$ python -q
>>> import numpy as np
>>> np.set_printoptions(suppress=True, linewidth=100)
>>> m1 = np.load("m.npy")
>>> m1
array([[1, 0, 2, 0],
       [0, 0, 0, 1],
       [2, 2, 0, 2],
       [0, 0, 0, 1]])
>>> # rows 1 and 3 are equal
>>> print(np.linalg.matrix_rank(m1, rtol=0.1))
3
>>> np.argsort(-np.linalg.norm(m1, axis=0).round(6), kind="stable")[:3]
array([3, 0, 1])
>>> np.linalg.cond(m1) > 100
np.True_
>>> [round(float(x), 2) for x in np.linalg.svd(m1, compute_uv=False)[:3]]
[3.63, 2.15, 1.09]
>>> round(np.linalg.norm(m1, 2) / np.linalg.norm(m1), 2)
np.float64(0.83)
>>> W0 = np.load("arr.npy")
>>> W0
array([[1.  , 0.7 , 0.49, 0.34, 0.24],
       [0.7 , 1.  , 0.7 , 0.49, 0.34],
       [0.49, 0.7 , 1.  , 0.7 , 0.49],
       [0.34, 0.49, 0.7 , 1.  , 0.7 ],
       [0.24, 0.34, 0.49, 0.7 , 1.  ]])
>>> x0 = np.ones(5)
>>> for _ in range(7):
...     x0 = W0 @ x0
...     x0 /= np.linalg.norm(x0)
...     print(round(x0 @ W0 @ x0, 2))
... 
3.1
3.1
3.1
3.1
3.1
3.1
3.1
>>> x0.round(2)
array([0.39, 0.47, 0.5 , 0.47, 0.39])
>>> x0 = np.array([3, -3, 2, 9, -6])
>>> (W0 @ x0).argmax()
np.int64(3)
>>> print(np.round((W0 * x0).sum(axis=1), 2))
[3.5  2.87 4.73 5.75 0.98]
>>> W0 @ np.ones(5)
array([2.77, 3.23, 3.38, 3.23, 2.77])
>>> np.round(np.einsum("ij,j->i", W0, x0), 2)
array([3.5 , 2.87, 4.73, 5.75, 0.98])
>>> vals, vecs = np.linalg.eigh(W0)
>>> np.round(np.linalg.eigvalsh(W0 + 2 * np.eye(5)), 2)
array([2.19, 2.25, 2.43, 3.02, 5.1 ])
>>> np.round(np.linalg.svd(W0, compute_uv=False), 2)
array([3.1 , 1.02, 0.43, 0.25, 0.19])
>>> np.round(vecs @ np.diag(vals) @ vecs.T, 2)
array([[1.  , 0.7 , 0.49, 0.34, 0.24],
       [0.7 , 1.  , 0.7 , 0.49, 0.34],
       [0.49, 0.7 , 1.  , 0.7 , 0.49],
       [0.34, 0.49, 0.7 , 1.  , 0.7 ],
       [0.24, 0.34, 0.49, 0.7 , 1.  ]])
>>> np.round(vecs.T @ W0 @ vecs, 2) + 0
array([[0.19, 0.  , 0.  , 0.  , 0.  ],
       [0.  , 0.25, 0.  , 0.  , 0.  ],
       [0.  , 0.  , 0.43, 0.  , 0.  ],
       [0.  , 0.  , 0.  , 1.02, 0.  ],
       [0.  , 0.  , 0.  , 0.  , 3.1 ]])
>>> vals.sum(), np.trace(W0)
(np.float64(5.0), np.float64(5.0))
>>> print((vals > 1e-8).sum(), (vals < -1e-8).sum())
5 0
>>> np.round(np.abs(vecs[:, -1]), 2)
array([0.39, 0.47, 0.5 , 0.47, 0.39])
>>> Lm = np.linalg.cholesky(W0)
>>> np.round(Lm @ Lm.T, 2)
array([[1.  , 0.7 , 0.49, 0.34, 0.24],
       [0.7 , 1.  , 0.7 , 0.49, 0.34],
       [0.49, 0.7 , 1.  , 0.7 , 0.49],
       [0.34, 0.49, 0.7 , 1.  , 0.7 ],
       [0.24, 0.34, 0.49, 0.7 , 1.  ]])
>>> np.round(np.diag(Lm) ** 2, 2)
array([1.  , 0.51, 0.51, 0.51, 0.51])
>>> W0 / np.sqrt(np.outer(np.diag(W0), np.diag(W0)))
array([[1.  , 0.7 , 0.49, 0.34, 0.24],
       [0.7 , 1.  , 0.7 , 0.49, 0.34],
       [0.49, 0.7 , 1.  , 0.7 , 0.49],
       [0.34, 0.49, 0.7 , 1.  , 0.7 ],
       [0.24, 0.34, 0.49, 0.7 , 1.  ]])
>>> round(float(np.linalg.det(2 * W0)), 2), np.round(np.linalg.det(W0), 2)
(2.16, np.float64(0.07))
>>> np.kron(np.eye(2, dtype=int), W0)
array([[1.  , 0.7 , 0.49, 0.34, 0.24, 0.  , 0.  , 0.  , 0.  , 0.  ],
       [0.7 , 1.  , 0.7 , 0.49, 0.34, 0.  , 0.  , 0.  , 0.  , 0.  ],
       [0.49, 0.7 , 1.  , 0.7 , 0.49, 0.  , 0.  , 0.  , 0.  , 0.  ],
       [0.34, 0.49, 0.7 , 1.  , 0.7 , 0.  , 0.  , 0.  , 0.  , 0.  ],
       [0.24, 0.34, 0.49, 0.7 , 1.  , 0.  , 0.  , 0.  , 0.  , 0.  ],
       [0.  , 0.  , 0.  , 0.  , 0.  , 1.  , 0.7 , 0.49, 0.34, 0.24],
       [0.  , 0.  , 0.  , 0.  , 0.  , 0.7 , 1.  , 0.7 , 0.49, 0.34],
       [0.  , 0.  , 0.  , 0.  , 0.  , 0.49, 0.7 , 1.  , 0.7 , 0.49],
       [0.  , 0.  , 0.  , 0.  , 0.  , 0.34, 0.49, 0.7 , 1.  , 0.7 ],
       [0.  , 0.  , 0.  , 0.  , 0.  , 0.24, 0.34, 0.49, 0.7 , 1.  ]])
>>> round(np.linalg.eigvals(W0).sum().real, 2)
np.float64(5.0)
>>> rng = np.random.default_rng(33)
>>> F = np.array([[-2, -1, 3, -2, 1, 2, -2, -3, 1, 2, 2],
...     [1, 2, -3, -3, 0, -2, 0, 3, 3, -1, 1],
...     [2, -3, -1, -1, 3, 2, -3, 3, -2, 2, 3],
...     [1, 2, 1, 1, 0, 1, -1, 2, -1, 0, 2],
...     [1, 3, 0, -1, 0, -1, 2, 3, -1, -1, 2]]) * (rng.random((5, 11)) < 0.3)
>>> F
array([[ 0,  0,  0, -2,  0,  0,  0,  0,  1,  0,  2],
       [ 1,  2,  0, -3,  0,  0,  0,  0,  0,  0,  1],
       [ 0, -3,  0,  0,  3,  2, -3,  0,  0,  0,  3],
       [ 1,  0,  0,  0,  0,  0,  0,  0,  0,  0,  0],
       [ 0,  0,  0,  0,  0, -1,  2,  3,  0,  0,  2]])
>>> # column 9 repeats column 2
>>> M2 = np.array([[0, 2, 0],
...     [1, 0, 2],
...     [1, 1, 1],
...     [2, 2, 2],
...     [1, 1, 0],
...     [2, 0, 1],
...     [0, 2, 0],
...     [0, 1, 2],
...     [1, 0, 2],
...     [0, 0, 0],
...     [0, 1, 0]])
>>> F @ M2
array([[-3, -2, -2],
       [-4, -3, -2],
       [ 4,  0, -4],
       [ 0,  2,  0],
       [-2,  9,  5]])
>>> np.einsum("ik,kj->ji", F, M2)
array([[-3, -4,  4,  0, -2],
       [-2, -3,  0,  2,  9],
       [-2, -2, -4,  0,  5]])
>>> np.einsum("ij->j", F)
array([ 2, -1,  0, -5,  3,  1, -1,  3,  1,  0,  8])
>>> M2.T @ F.T
array([[-3, -4,  4,  0, -2],
       [-2, -3,  0,  2,  9],
       [-2, -2, -4,  0,  5]])
>>> np.vstack([F, M2.T]).shape
(8, 11)
>>> M2 @ F
Traceback (most recent call last):
  File "<python-input-45>", line 1, in <module>
    M2 @ F
    ~~~^~~
ValueError: matmul: Input operand 1 has a mismatch in its core dimension 0, with gufunc signature (n?,k),(k,m?)->(n?,m?) (size 5 is different from 3)
